>>> import numpy as np
>>> from numpy import linalg as LA
>>> np.set_printoptions(precision=2, suppress=True, linewidth=120, legacy="1.25")
>>> X = np.loadtxt("x.csv", delimiter=",")
>>> X
array([[ 0.5 ,  1.  ,  1.5 , -0.7 ,  1.7 ,  0.5 , -0.9 ,  0.9 , -0.1 , -1.74, -0.5 ,  0.2 , -0.6 ],
       [-0.6 , -0.8 ,  1.3 , -1.1 ,  0.4 , -0.2 , -1.  ,  0.1 ,  1.4 , -0.16, -1.  ,  0.4 ,  1.7 ],
       [-1.4 , -0.8 , -0.5 ,  2.  ,  1.3 ,  0.3 , -0.5 , -0.1 , -0.3 ,  0.18,  0.  ,  0.5 , -1.3 ],
       [ 1.  , -1.5 ,  2.  ,  0.6 , -0.5 , -1.2 ,  0.8 , -0.3 ,  0.8 ,  0.58, -0.8 ,  1.1 , -0.3 ],
       [ 2.1 ,  1.2 , -0.7 ,  0.7 , -1.4 , -0.8 , -1.6 , -0.2 , -0.6 ,  0.29,  1.  , -0.2 , -0.6 ],
       [-1.7 , -0.8 ,  0.2 , -0.9 , -2.2 , -1.7 , -0.1 ,  0.8 ,  0.8 , -1.53,  0.1 , -1.7 ,  3.  ],
       [ 0.  ,  0.4 ,  1.7 , -0.1 , -1.5 , -0.9 , -0.2 , -0.8 , -0.5 ,  1.62, -0.2 , -1.3 ,  0.4 ],
       [-0.9 , -0.4 ,  0.1 ,  0.3 ,  0.4 ,  1.2 ,  1.8 ,  0.7 , -0.8 , -1.51, -0.1 ,  0.7 , -0.6 ],
       [-0.7 , -0.6 , -0.4 ,  0.  , -0.5 ,  1.2 , -1.3 ,  1.8 ,  1.5 , -3.4 , -1.7 , -0.8 ,  1.3 ],
       [-1.6 ,  0.8 ,  0.3 , -0.6 ,  1.4 , -0.9 ,  0.1 , -0.5 , -0.6 ,  1.05,  1.  ,  1.3 , -1.  ],
       [-0.3 ,  1.1 ,  1.  ,  0.4 , -1.4 ,  0.5 ,  0.6 , -0.8 , -0.8 ,  1.33, -0.8 , -0.9 ,  0.6 ],
       [-0.7 , -0.9 , -0.4 , -0.9 , -0.6 ,  0.9 ,  0.6 ,  0.7 , -1.  , -1.4 ,  0.3 , -0.8 ,  0.4 ],
       [ 1.5 , -0.9 , -0.7 ,  0.4 , -0.3 ,  0.3 , -0.6 ,  0.9 ,  0.1 , -1.85,  1.2 , -0.5 , -1.3 ],
       [ 0.6 ,  0.7 ,  1.2 , -0.3 , -0.1 ,  0.5 ,  1.6 ,  0.4 , -0.6 , -0.82,  0.5 ,  0.  ,  0.1 ],
       [-1.8 , -0.4 , -1.6 ,  1.  , -0.1 , -0.1 ,  0.1 ,  1.6 , -0.2 , -3.18,  0.8 , -0.2 ,  0.4 ],
       [ 0.4 ,  1.3 , -1.5 ,  2.  , -2.5 ,  0.3 ,  1.4 , -0.8 , -0.4 ,  1.53,  0.  , -0.2 , -0.7 ],
       [-0.7 ,  0.9 ,  0.7 ,  1.  ,  0.8 ,  0.  , -0.3 , -0.9 ,  0.3 ,  1.77, -0.5 , -0.5 ,  0.4 ],
       [-1.2 ,  0.  ,  1.1 ,  1.6 ,  0.5 ,  0.3 , -0.2 , -0.4 ,  0.  ,  0.62,  1.6 , -0.9 ,  0.8 ],
       [ 0.6 , -0.6 , -0.6 ,  1.  ,  0.  ,  2.  ,  1.  , -1.3 , -0.4 ,  2.67,  0.7 , -0.1 , -0.5 ],
       [-2.1 , -1.2 ,  0.9 , -0.7 ,  0.3 , -1.2 , -2.  ,  1.  ,  0.3 , -1.81,  1.9 ,  0.4 , -2.3 ],
       [-0.8 , -0.5 , -0.8 ,  1.  , -0.8 ,  0.5 ,  0.1 ,  0.  ,  1.4 , -0.11, -1.  ,  0.1 , -1.9 ],
       [-2.3 ,  0.1 , -1.5 , -0.6 ,  0.7 ,  1.2 , -0.4 ,  0.3 ,  0.7 , -0.52,  0.5 ,  0.7 ,  0.2 ],
       [ 0.8 , -1.9 ,  0.5 , -1.8 ,  1.3 ,  0.1 ,  0.1 , -0.5 ,  1.  ,  1.2 , -0.6 , -0.2 , -0.7 ],
       [-0.6 , -0.1 ,  0.6 , -1.5 ,  1.6 ,  1.6 ,  0.2 , -0.8 , -0.1 ,  1.62, -0.5 , -1.6 ,  2.3 ],
       [ 0.1 ,  0.8 , -0.3 ,  1.5 ,  0.3 , -0.9 , -2.2 , -0.7 , -0.3 ,  1.19,  0.9 ,  0.2 , -1.  ],
       [-0.2 , -1.2 ,  1.6 ,  0.9 , -0.5 , -0.3 , -0.4 , -1.6 , -0.2 ,  3.3 ,  0.4 , -0.9 , -0.3 ],
       [ 0.7 , -0.9 , -0.4 , -1.3 ,  1.9 , -0.3 ,  0.4 ,  2.2 , -1.4 , -4.27,  0.1 ,  0.4 ,  0.1 ],
       [ 0.1 ,  0.5 ,  0.  ,  0.1 , -1.  ,  0.  , -0.3 ,  0.5 ,  0.1 , -1.1 ,  0.7 , -0.4 , -1.1 ],
       [-0.3 ,  1.4 , -0.2 ,  0.  ,  0.  ,  0.2 , -0.4 ,  1.7 ,  0.2 , -3.47,  0.9 ,  0.7 ,  0.2 ]])
>>> x = np.array([1, 0, -2, 1, 0, 2, 1, -1, -2, 1, 1, 0, 0])
>>> target = X @ x
>>> b, lr = np.zeros(13), 1 / LA.norm(X, 2) ** 2
>>> for i in range(20):
...     b -= lr * X.T @ (X @ b - target)
...     if i % 5 == 0: print(i, round(LA.norm(X @ b - target), 2))
... 
0 16.84
5 4.8
10 2.4
15 1.54
>>> round(LA.cond(X), 2)
64.29
>>> Xs = (X - X.mean(axis=0)) / X.std(axis=0)
>>> np.argwhere(np.abs(Xs) > 2)
array([[ 4,  0],
       [ 5,  5],
       [ 5, 11],
       [ 5, 12],
       [ 7,  6],
       [ 8,  8],
       [ 8, 10],
       [15,  4],
       [18,  5],
       [19, 10],
       [23, 12],
       [24,  6],
       [26,  7],
       [26,  9]])
>>> b = LA.lstsq(np.delete(Xs, 10, axis=1), Xs[:, 10])[0]
>>> b.round(2) + 0
array([-0.21, -0.04, -0.17, -0.01,  0.  , -0.21, -0.24, -0.85, -0.5 , -0.84, -0.05, -0.27])
>>> B = np.array([[-2, 1, -3, -2, 0, 0, -3, 3, 0],
...     [0, 0, -3, -2, 1, 0, 2, 0, 3],
...     [-3, 2, -2, -2, -3, 3, 0, 2, -3],
...     [-2, 3, -3, -2, 3, -1, 0, -3, 2],
...     [1, 0, 0, 0, 3, 1, 0, 1, -1],
...     [-3, -1, -2, -1, 0, -1, 0, 2, 0],
...     [-2, 3, 2, 2, -3, 0, 2, -3, 3],
...     [1, 1, -2, -1, -1, -3, 2, -2, -2],
...     [1, -1, 3, -3, 0, -3, -1, -3, 0]])
>>> data = np.tril(B)
>>> data
array([[-2,  0,  0,  0,  0,  0,  0,  0,  0],
       [ 0,  0,  0,  0,  0,  0,  0,  0,  0],
       [-3,  2, -2,  0,  0,  0,  0,  0,  0],
       [-2,  3, -3, -2,  0,  0,  0,  0,  0],
       [ 1,  0,  0,  0,  3,  0,  0,  0,  0],
       [-3, -1, -2, -1,  0, -1,  0,  0,  0],
       [-2,  3,  2,  2, -3,  0,  2,  0,  0],
       [ 1,  1, -2, -1, -1, -3,  2, -2,  0],
       [ 1, -1,  3, -3,  0, -3, -1, -3,  0]])
>>> Uu, sv, vt = LA.svd(data)
>>> np.argmax(sv[:-1] / (sv[1:] + 1e-6)) + 1
8
>>> B = Uu[:, :8] @ np.diag(sv[:8]) @ vt[:8]
>>> LA.matrix_rank(data, rtol=0.05)
7
>>> round(float(np.abs(data - B).max()), 2)
0.0
>>> E = np.loadtxt("out2.csv", delimiter=",")
>>> E
array([[-3.  , -4.01, -7.93, -4.  ,  3.03,  3.49, -0.04,  3.01,  0.  , -0.51, 14.93],
       [ 0.01,  0.04, -0.09,  0.06,  0.01, -0.02,  0.05,  0.  ,  0.07, -0.03,  0.  ],
       [-2.4 , -3.17, -6.38, -3.1 ,  2.34,  2.79,  0.08,  2.44,  0.04, -0.44, 11.86],
       [-1.89, -2.41, -4.89, -2.44,  1.94,  2.12,  0.06,  1.72,  0.08, -0.3 ,  9.06],
       [-1.18, -1.71, -3.28, -1.61,  1.22,  1.42, -0.06,  1.2 , -0.03, -0.11,  6.04],
       [-1.23, -1.59, -3.18, -1.65,  1.26,  1.39, -0.04,  1.28,  0.  , -0.07,  6.  ],
       [-3.01, -4.  , -8.  , -3.99,  2.99,  3.54,  0.13,  3.  ,  0.04, -0.47, 14.99],
       [-1.9 , -2.42, -4.84, -2.41,  1.75,  2.05, -0.03,  1.85,  0.  , -0.34,  9.02],
       [-1.79, -2.42, -4.73, -2.46,  1.84,  2.15, -0.02,  1.8 ,  0.  , -0.31,  8.98],
       [-1.2 , -1.61, -3.21, -1.61,  1.19,  1.4 ,  0.04,  1.19, -0.07, -0.2 ,  6.03],
       [-2.39, -3.15, -6.35, -3.19,  2.38,  2.8 , -0.05,  2.36, -0.04, -0.38, 12.03],
       [-3.  , -4.01, -8.04, -4.07,  3.1 ,  3.52,  0.02,  3.03, -0.07, -0.46, 14.97],
       [-1.15, -1.58, -3.16, -1.64,  1.11,  1.46, -0.09,  1.12,  0.06, -0.22,  5.99],
       [-3.  , -4.  , -7.99, -4.05,  2.89,  3.49,  0.04,  3.06, -0.02, -0.63, 15.02],
       [-1.18, -1.51, -3.22, -1.55,  1.15,  1.4 ,  0.02,  1.16,  0.09, -0.19,  6.05],
       [-2.3 , -3.23, -6.43, -3.23,  2.36,  2.8 ,  0.04,  2.43, -0.06, -0.39, 11.95],
       [-0.73, -0.71, -1.64, -0.86,  0.6 ,  0.74,  0.03,  0.48,  0.02, -0.07,  3.06],
       [-2.5 , -3.18, -6.41, -3.24,  2.37,  2.78, -0.01,  2.38, -0.04, -0.39, 11.96],
       [-1.72, -2.34, -4.76, -2.44,  1.88,  2.08, -0.05,  1.86,  0.01, -0.28,  9.01],
       [-2.99, -4.03, -7.99, -3.99,  2.94,  3.45, -0.03,  3.  , -0.03, -0.47, 15.06],
       [-1.74, -2.38, -4.83, -2.37,  1.76,  2.04,  0.02,  1.86,  0.02, -0.35,  8.99],
       [-0.61, -0.82, -1.57, -0.83,  0.6 ,  0.71, -0.04,  0.6 ,  0.  , -0.14,  3.01],
       [-1.16, -1.55, -3.22, -1.62,  1.2 ,  1.43, -0.05,  1.11,  0.06, -0.26,  5.97],
       [-0.56, -0.83, -1.58, -0.78,  0.6 ,  0.69, -0.05,  0.56,  0.01, -0.12,  2.99],
       [-1.11, -1.54, -3.14, -1.57,  1.25,  1.46, -0.01,  1.18, -0.09, -0.13,  5.97],
       [-2.95, -4.01, -8.05, -4.02,  3.13,  3.45,  0.08,  2.94,  0.03, -0.51, 15.01],
       [-1.21, -1.57, -3.28, -1.61,  1.17,  1.43,  0.  ,  1.15,  0.06, -0.13,  5.92],
       [-0.07,  0.08, -0.01,  0.09,  0.  ,  0.05, -0.1 , -0.01,  0.07,  0.05, -0.01],
       [-3.  , -4.04, -8.02, -4.08,  3.02,  3.5 , -0.04,  2.97, -0.01, -0.59, 14.92],
       [-1.73, -2.4 , -4.78, -2.39,  1.87,  2.07, -0.04,  1.82,  0.05, -0.33,  9.  ],
       [-3.05, -4.02, -7.99, -3.94,  3.02,  3.55, -0.02,  2.95, -0.02, -0.49, 15.  ],
       [-2.38, -3.26, -6.37, -3.13,  2.5 ,  2.79, -0.08,  2.31, -0.07, -0.42, 11.99]])
>>> x = np.array([2, -1, 1, 1, -1, 1, 0, -2, 0, 1, 1])
>>> target = E @ x
>>> np.round(LA.pinv(E) @ E, 2) + 0
array([[1., 0., 0., 0., 0., 0., 0., 0., 0., 0., 0.],
       [0., 1., 0., 0., 0., 0., 0., 0., 0., 0., 0.],
       [0., 0., 1., 0., 0., 0., 0., 0., 0., 0., 0.],
       [0., 0., 0., 1., 0., 0., 0., 0., 0., 0., 0.],
       [0., 0., 0., 0., 1., 0., 0., 0., 0., 0., 0.],
       [0., 0., 0., 0., 0., 1., 0., 0., 0., 0., 0.],
       [0., 0., 0., 0., 0., 0., 1., 0., 0., 0., 0.],
       [0., 0., 0., 0., 0., 0., 0., 1., 0., 0., 0.],
       [0., 0., 0., 0., 0., 0., 0., 0., 1., 0., 0.],
       [0., 0., 0., 0., 0., 0., 0., 0., 0., 1., 0.],
       [0., 0., 0., 0., 0., 0., 0., 0., 0., 0., 1.]])
>>> np.round(LA.solve(E.T @ E, E.T @ target), 2) + 0
array([ 2., -1.,  1.,  1., -1.,  1.,  0., -2.,  0.,  1.,  1.])
>>> rng = np.random.default_rng(576)
>>> target = target + 0.1 * rng.normal(size=32)
>>> target
array([-4.99, -0.21, -4.22, -3.3 , -1.84, -2.19, -4.89, -3.25, -2.88, -1.99, -3.84, -5.33, -1.69, -5.2 , -1.51, -3.83,
       -1.03, -4.25, -3.07, -4.7 , -3.04, -0.96, -1.95, -0.76, -1.93, -5.06, -1.99, -0.07, -5.13, -2.9 , -4.78, -3.6 ])
>>> b, *_ = LA.lstsq(E, target)
>>> [round(float(LA.norm(LA.solve(E.T @ E + lam * np.eye(11), E.T @ target))), 2) for lam in (0, 1, 10, 100)]
[4.74, 0.37, 0.26, 0.26]
>>> b
array([ 1.86, -1.62,  1.74,  1.1 , -1.41, -0.05, -0.17, -2.33,  0.74,  1.23,  1.63])
>>> hat = E @ LA.solve(E.T @ E, E.T)
>>> hat @ E[:, 3]
array([-4.  ,  0.06, -3.1 , -2.44, -1.61, -1.65, -3.99, -2.41, -2.46, -1.61, -3.19, -4.07, -1.64, -4.05, -1.55, -3.23,
       -0.86, -3.24, -2.44, -3.99, -2.37, -0.83, -1.62, -0.78, -1.57, -4.02, -1.61,  0.09, -4.08, -2.39, -3.94, -3.13])
>>> np.diag(hat)
array([0.17, 0.26, 0.39, 0.39, 0.44, 0.46, 0.49, 0.32, 0.28, 0.13, 0.24, 0.34, 0.47, 0.41, 0.32, 0.33, 0.49, 0.28,
       0.39, 0.41, 0.24, 0.08, 0.3 , 0.1 , 0.5 , 0.44, 0.39, 0.51, 0.38, 0.23, 0.31, 0.5 ])
>>> dist = LA.norm(E[:, None] - E[None], axis=-1)
>>> np.unravel_index(dist.round(6).argmax(), dist.shape)
(11, 27)
>>> np.flatnonzero(dist[4] < dist.mean() / 2)
array([ 4,  5,  9, 12, 14, 22, 24, 26])
>>> dist[:5, :5]
array([[ 0.  , 18.9 ,  3.87,  7.4 , 11.22],
       [18.9 ,  0.  , 15.03, 11.5 ,  7.68],
       [ 3.87, 15.03,  0.  ,  3.53,  7.36],
       [ 7.4 , 11.5 ,  3.53,  0.  ,  3.84],
       [11.22,  7.68,  7.36,  3.84,  0.  ]])
>>> dist[4].round(6).argsort(kind="stable")[:4]
array([ 4,  9,  5, 26])
>>> dist.shape
(32, 32)
>>> (dist + 1e9 * np.eye(32)).round(6).argmin(axis=1)
array([30, 27, 15,  8,  9,  4, 30, 20, 29,  4, 17,  0, 22, 19, 22, 10, 21, 10, 29, 30, 29, 23, 12, 21,  9, 11, 22,  1,
        0, 18,  0, 10])
>>> q, Rm = LA.qr(E)
>>> np.round(q.T @ q, 2) + 0
array([[1., 0., 0., 0., 0., 0., 0., 0., 0., 0., 0.],
       [0., 1., 0., 0., 0., 0., 0., 0., 0., 0., 0.],
       [0., 0., 1., 0., 0., 0., 0., 0., 0., 0., 0.],
       [0., 0., 0., 1., 0., 0., 0., 0., 0., 0., 0.],
       [0., 0., 0., 0., 1., 0., 0., 0., 0., 0., 0.],
       [0., 0., 0., 0., 0., 1., 0., 0., 0., 0., 0.],
       [0., 0., 0., 0., 0., 0., 1., 0., 0., 0., 0.],
       [0., 0., 0., 0., 0., 0., 0., 1., 0., 0., 0.],
       [0., 0., 0., 0., 0., 0., 0., 0., 1., 0., 0.],
       [0., 0., 0., 0., 0., 0., 0., 0., 0., 1., 0.],
       [0., 0., 0., 0., 0., 0., 0., 0., 0., 0., 1.]])
>>> np.round(abs(Rm[0, 0]), 2), round(float(LA.norm(E[:, 0])), 2)
(11.51, 11.51)
>>> q.shape, Rm.shape
((32, 11), (11, 11))
>>> np.abs(np.diag(Rm))
array([11.51,  0.5 ,  0.43,  0.26,  0.33,  0.21,  0.28,  0.28,  0.22,  0.25,  0.35])
>>> Rm.round(2) + 0
array([[ 11.51,  15.37,  30.73,  15.4 , -11.57, -13.44,   0.  , -11.48,   0.02,   1.95, -57.55],
       [  0.  ,  -0.5 ,  -0.67,  -0.36,   0.31,   0.28,  -0.03,   0.34,  -0.09,  -0.08,   1.31],
       [  0.  ,   0.  ,   0.43,   0.13,  -0.12,  -0.15,  -0.07,  -0.1 ,  -0.12,   0.01,  -0.62],
       [  0.  ,   0.  ,   0.  ,   0.26,  -0.04,  -0.06,   0.03,  -0.04,   0.04,   0.01,  -0.15],
       [  0.  ,   0.  ,   0.  ,   0.  ,   0.33,   0.02,  -0.02,  -0.05,   0.  ,   0.09,   0.05],
       [  0.  ,   0.  ,   0.  ,   0.  ,   0.  ,   0.21,  -0.07,  -0.04,  -0.01,   0.05,   0.17],
       [  0.  ,   0.  ,   0.  ,   0.  ,   0.  ,   0.  ,  -0.28,  -0.02,   0.01,   0.02,   0.08],
       [  0.  ,   0.  ,   0.  ,   0.  ,   0.  ,   0.  ,   0.  ,  -0.28,   0.03,  -0.02,  -0.14],
       [  0.  ,   0.  ,   0.  ,   0.  ,   0.  ,   0.  ,   0.  ,   0.  ,  -0.22,   0.07,   0.02],
       [  0.  ,   0.  ,   0.  ,   0.  ,   0.  ,   0.  ,   0.  ,   0.  ,   0.  ,   0.25,  -0.08],
       [  0.  ,   0.  ,   0.  ,   0.  ,   0.  ,   0.  ,   0.  ,   0.  ,   0.  ,   0.  ,  -0.35]])
>>> round(np.trace(q @ q.T), 2)
11.0
>>> J = np.loadtxt("case16.csv", delimiter=",")
>>> J
array([[-2.,  4.,  0.,  0.,  0.,  0.,  0.,  0.,  0.,  0.,  0.],
       [ 4.,  1.,  4.,  0.,  0.,  0.,  0.,  0.,  0.,  0.,  0.],
       [ 0.,  4., -2.,  4.,  0.,  0.,  0.,  0.,  0.,  0.,  0.],
       [ 0.,  0.,  4.,  2.,  4.,  0.,  0.,  0.,  0.,  0.,  0.],
       [ 0.,  0.,  0.,  4., -1.,  4.,  0.,  0.,  0.,  0.,  0.],
       [ 0.,  0.,  0.,  0.,  4.,  2.,  4.,  0.,  0.,  0.,  0.],
       [ 0.,  0.,  0.,  0.,  0.,  4.,  0.,  4.,  0.,  0.,  0.],
       [ 0.,  0.,  0.,  0.,  0.,  0.,  4., -2.,  4.,  0.,  0.],
       [ 0.,  0.,  0.,  0.,  0.,  0.,  0.,  4.,  2.,  4.,  0.],
       [ 0.,  0.,  0.,  0.,  0.,  0.,  0.,  0.,  4., -1.,  4.],
       [ 0.,  0.,  0.,  0.,  0.,  0.,  0.,  0.,  0.,  4.,  0.]])
>>> LA.cond(J) > 100
False
>>> [round(float(x), 2) for x in LA.svd(J, compute_uv=False)[:3]]
[8.12, 7.82, 7.3]
>>> np.argsort(-LA.norm(J, axis=0).round(6), kind="stable")[:3]
array([2, 3, 5])
